$ ipython --no-banner

In [1]: import numpy as np

In [2]: from numpy import linalg as LA

In [3]: np.set_printoptions(precision=2, suppress=True, linewidth=100, sign=" ")

In [4]: sig = 5 * 0.7 ** np.arange(11)

In [5]: rng = np.random.default_rng(278322)

In [6]: data = rng.normal(size=(44, 11)) * rng.permutation(sig)

In [7]: data.round(2) + 0
Out[7]: 
array([[ -0.15,   0.  ,  -0.36,  -0.12,   0.66,  -1.09,  -0.25,   2.16,  -7.17,  -4.27,  -0.12],
       [  0.04,  -0.04,  -0.27,   0.24,  -0.21,  -1.82,  -0.89,   0.46,   3.83,  -3.04,   0.2 ],
       [  0.01,   0.61,   0.05,  -0.45,  -0.15,  -2.54,  -0.86,  -0.08,   1.96,   2.2 ,   0.37],
       [ -0.02,   0.39,   0.03,  -0.02,   1.35,  -1.9 ,  -0.3 ,  -1.7 ,  -4.41,   9.6 ,  -0.12],
       [  0.14,   0.19,  -0.53,  -0.47,  -0.1 ,   3.58,  -0.41,  -0.4 ,  -0.02,   2.34,   0.02],
       [  0.26,   0.63,   0.07,   0.3 ,  -0.25,  -2.83,  -0.3 ,  -2.28,  -3.46,  -2.34,  -0.16],
       [  0.2 ,   0.18,  -0.2 ,  -0.12,  -0.49,  -4.88,   1.08,   0.81,  -0.1 ,  -6.19,   0.12],
       [  0.47,  -0.45,   0.7 ,  -0.51,  -0.09,  -0.41,  -0.22,   0.78,   3.26,   0.43,  -0.06],
       [ -0.35,  -0.34,  -0.34,   0.38,  -0.78,   1.26,   1.38,  -0.11,  -1.73, -10.48,   0.15],
       [  0.  ,  -0.9 ,  -0.17,  -0.19,  -2.42,   5.31,  -0.37,   1.08,   0.6 ,  -3.19,   0.03],
       [  0.06,  -0.35,  -0.84,  -0.36,   0.93,  -5.18,   1.37,  -2.1 ,  -0.9 ,   1.78,   0.14],
       [  0.29,   0.55,  -0.32,  -0.35,  -1.22,   6.31,  -0.87,  -0.9 ,   1.46,   5.08,   0.09],
       [ -0.04,   0.68,  -0.34,  -0.35,  -0.58,  -3.41,  -0.23,   1.3 ,  -0.08,  -0.71,  -0.08],
       [ -0.06,   0.24,  -0.52,   0.13,   0.03,  -4.05,   0.76,   0.71,   0.55,   0.19,  -0.06],
       [  0.11,   0.69,   0.07,   0.33,  -0.13,  -3.83,   0.37,  -1.42,  -0.4 ,  -3.47,  -0.32],
       [ -0.4 ,   0.7 ,  -1.67,  -0.18,  -1.53,   5.88,   0.64,   0.45,  -2.98,  -0.04,   0.01],
       [  0.22,   0.01,  -0.28,  -0.4 ,  -0.39,  -3.25,   0.4 ,  -0.56,  -0.92,  -2.18,   0.  ],
       [ -0.01,   0.67,  -0.03,  -0.3 ,   0.84,   1.58,   0.3 ,   0.76,   2.98,  -3.89,   0.12],
       [ -0.01,  -0.66,   0.18,   0.1 ,   2.74,   1.03,  -0.03,   2.18,   0.99,  -5.55,   0.02],
       [ -0.09,   0.27,  -0.22,  -0.11,   0.04,  -2.43,   0.21,   2.43,  -3.62,  -2.4 ,   0.13],
       [ -0.14,   0.08,  -0.88,   0.32,  -0.18,  -3.8 ,  -0.36,  -0.66,  -1.74,  10.11,  -0.12],
       [  0.03,  -0.02,  -0.26,   0.11,   1.86,   5.45,   0.16,  -0.01,  -0.96,   6.23,   0.03],
       [ -0.12,  -0.11,  -0.15,   0.56,  -0.69,   3.11,   0.47,  -0.77,  -1.05,   7.19,   0.04],
       [  0.27,   0.24,  -0.4 ,  -0.14,   1.96,   2.79,  -0.93,  -3.05,   2.21,   1.07,   0.04],
       [ -0.04,   0.15,  -0.59,  -0.32,  -0.71,   2.97,  -0.13,  -0.44,  -4.1 ,   0.5 ,  -0.09],
       [  0.17,  -0.33,   0.98,  -0.26,   0.57,   2.11,  -0.39,   1.3 ,  -0.86,  -1.14,   0.  ],
       [ -0.23,  -0.31,   0.3 ,  -0.25,   2.16,   1.71,   0.49,   0.1 ,  -5.74,   0.34,  -0.06],
       [ -0.2 ,   0.1 ,  -0.26,   0.1 ,  -0.46,   1.36,   0.16,  -0.26,  -0.28,   0.51,   0.27],
       [ -0.13,   0.77,  -0.08,  -0.07,   0.3 ,  -2.23,  -1.7 ,  -4.22,  -1.12,  -4.57,   0.01],
       [  0.06,   0.25,  -0.2 ,  -0.16,   0.15,   2.88,   0.25,  -1.25,  -7.88,  -3.05,   0.03],
       [ -0.05,  -0.09,  -0.16,  -0.27,   1.75,   0.95,   1.23,   0.83,  -0.57,   2.62,  -0.06],
       [ -0.07,  -0.06,  -1.  ,   0.24,  -0.18,   0.05,   0.87,  -1.88,  -1.55,   1.41,   0.16],
       [ -0.24,  -0.26,   1.41,   0.2 ,  -0.11,  -4.9 ,   0.47,   0.73,   0.45,   1.86,  -0.13],
       [  0.08,   0.3 ,  -0.46,   0.42,   0.02,   0.87,   0.  ,   1.12,   1.14,   0.61,   0.07],
       [ -0.45,  -1.  ,  -0.4 ,  -0.54,   0.51,  -0.22,  -1.08,  -0.47,   3.02,  -3.69,  -0.22],
       [ -0.06,   0.09,   1.08,  -0.03,   1.13,  -2.51,   0.65,   2.03,  -0.22,  -0.56,  -0.03],
       [ -0.03,  -0.48,  -0.15,  -0.26,  -0.59,  -4.11,   0.45,   0.32,   1.05,  11.71,   0.06],
       [  0.04,  -0.04,   0.93,  -0.06,  -0.16,   2.04,   0.9 ,   0.5 ,  -1.3 ,  -2.69,   0.09],
       [  0.26,   0.79,   0.73,   0.19,   1.1 ,   7.23,  -0.2 ,   1.92,  -0.49,   5.83,   0.14],
       [  0.1 ,   0.72,   0.79,  -0.21,  -0.11,  -4.62,  -1.21,   0.67,   3.52,   7.08,   0.17],
       [  0.18,  -0.55,   0.71,   0.37,  -0.89,  -1.41,  -0.28,  -0.56,   1.45,   5.87,  -0.13],
       [ -0.4 ,  -0.08,  -0.73,   0.3 ,  -1.56,   2.02,   0.88,   0.24,  -0.03,  -4.93,  -0.29],
       [ -0.19,  -0.14,   0.3 ,  -0.31,  -1.81,  -0.13,  -0.86,   0.18,   0.01,   2.63,   0.06],
       [ -0.44,  -0.39,   1.16,  -0.09,  -0.47,   0.48,  -0.22,   1.72,  -1.18,   9.03,  -0.11]])

In [8]: x0 = np.array([3, 3, 0, 0, -2, -1, 3, -2, -3, 2, -1])

In [9]: y = data @ x0

In [10]: np.round(LA.solve(data.T @ data, data.T @ y), 2) + 0
Out[10]: array([ 3.,  3.,  0.,  0., -2., -1.,  3., -2., -3.,  2., -1.])

In [11]: np.round(LA.lstsq(data, y)[0], 2) + 0
Out[11]: array([ 3.,  3.,  0.,  0., -2., -1.,  3., -2., -3.,  2., -1.])

In [12]: y = y + 0.3 * rng.normal(size=44)

In [13]: y
Out[13]: 
array([  7.39, -19.24,  -0.02,  35.44,   2.18,  15.74,  -3.34, -10.35, -13.66, -14.47,  16.63,
         3.88,   2.3 ,   4.4 ,   5.51,   8.  ,   6.03, -18.42, -27.1 ,   5.19,  30.15,   7.17,
        17.96,  -6.27,  12.43,  -7.45,  11.43,   1.73,   1.37,  18.61,   4.44,  13.99,   5.35,
        -3.84, -23.63,  -2.6 ,  24.23,  -1.2 ,   2.38,   5.2 ,   9.87,  -7.65,   4.58,  16.11])

In [14]: b, *_ = LA.lstsq(data, y)

In [15]: b.round()
Out[15]: array([ 3.,  3., -0.,  0., -2., -1.,  3., -2., -3.,  2., -2.])

In [16]: b
Out[16]: array([ 3.41,  3.14, -0.17,  0.04, -1.98, -0.98,  3.02, -1.98, -3.01,  2.  , -1.69])

In [17]: [round(float(LA.norm(LA.solve(data.T @ data + lam * np.eye(11), data.T @ y))), 2) for lam in (0, 1, 10, 100)]
Out[17]: [7.43, 6.47, 4.98, 3.33]

In [18]: q, _ = LA.qr(np.array([[1.4, 0.0, 0.8, 0.3, -0.1, -0.4, 0.9],
    ...:     [-2.0, 1.9, -0.2, 1.8, -1.7, 0.9, -0.2],
    ...:     [-1.1, 2.4, 0.2, 0.7, -0.4, 0.1, 1.3],
    ...:     [-0.9, -0.9, -0.8, 2.5, 0.2, 0.5, -1.0],
    ...:     [0.4, -0.2, -0.3, -0.6, -2.5, -1.7, 1.7],
    ...:     [-0.4, -0.5, -0.9, -0.6, 1.5, 1.0, -1.7],
    ...:     [-0.2, 0.1, 0.7, -1.1, -0.9, -1.6, 0.1],
    ...:     [0.0, 1.4, 0.0, 1.5, -0.7, -0.4, 0.6]]))

In [19]: J = q @ q.T

In [20]: print(J)
[[ 0.58 -0.08 -0.18 -0.13 -0.12 -0.33 -0.12  0.21]
 [-0.08  0.98 -0.04 -0.03 -0.02 -0.06 -0.02  0.04]
 [-0.18 -0.04  0.92 -0.06 -0.05 -0.15 -0.05  0.09]
 [-0.13 -0.03 -0.06  0.96 -0.04 -0.1  -0.04  0.07]
 [-0.12 -0.02 -0.05 -0.04  0.96 -0.1  -0.04  0.06]
 [-0.33 -0.06 -0.15 -0.1  -0.1   0.74 -0.1   0.17]
 [-0.12 -0.02 -0.05 -0.04 -0.04 -0.1   0.96  0.06]
 [ 0.21  0.04  0.09  0.07  0.06  0.17  0.06  0.89]]

In [21]: print(LA.matrix_rank(J, rtol=0.1))
7

In [22]: round(LA.norm(J, 2) / LA.norm(J), 2)
Out[22]: np.float64(0.38)

In [23]: rk = LA.matrix_rank(J)

In [24]: print(rk)
7

In [25]: N = LA.svd(J)[2][rk:].T

In [26]: N @ N.T
Out[26]: 
array([[ 0.42,  0.08,  0.18,  0.13,  0.12,  0.33,  0.12, -0.21],
       [ 0.08,  0.02,  0.04,  0.03,  0.02,  0.06,  0.02, -0.04],
       [ 0.18,  0.04,  0.08,  0.06,  0.05,  0.15,  0.05, -0.09],
       [ 0.13,  0.03,  0.06,  0.04,  0.04,  0.1 ,  0.04, -0.07],
       [ 0.12,  0.02,  0.05,  0.04,  0.04,  0.1 ,  0.04, -0.06],
       [ 0.33,  0.06,  0.15,  0.1 ,  0.1 ,  0.26,  0.1 , -0.17],
       [ 0.12,  0.02,  0.05,  0.04,  0.04,  0.1 ,  0.04, -0.06],
       [-0.21, -0.04, -0.09, -0.07, -0.06, -0.17, -0.06,  0.11]])

In [27]: [int(LA.matrix_rank(J[:i])) for i in range(1, len(J) + 1)]
Out[27]: [1, 2, 3, 4, 5, 6, 7, 7]
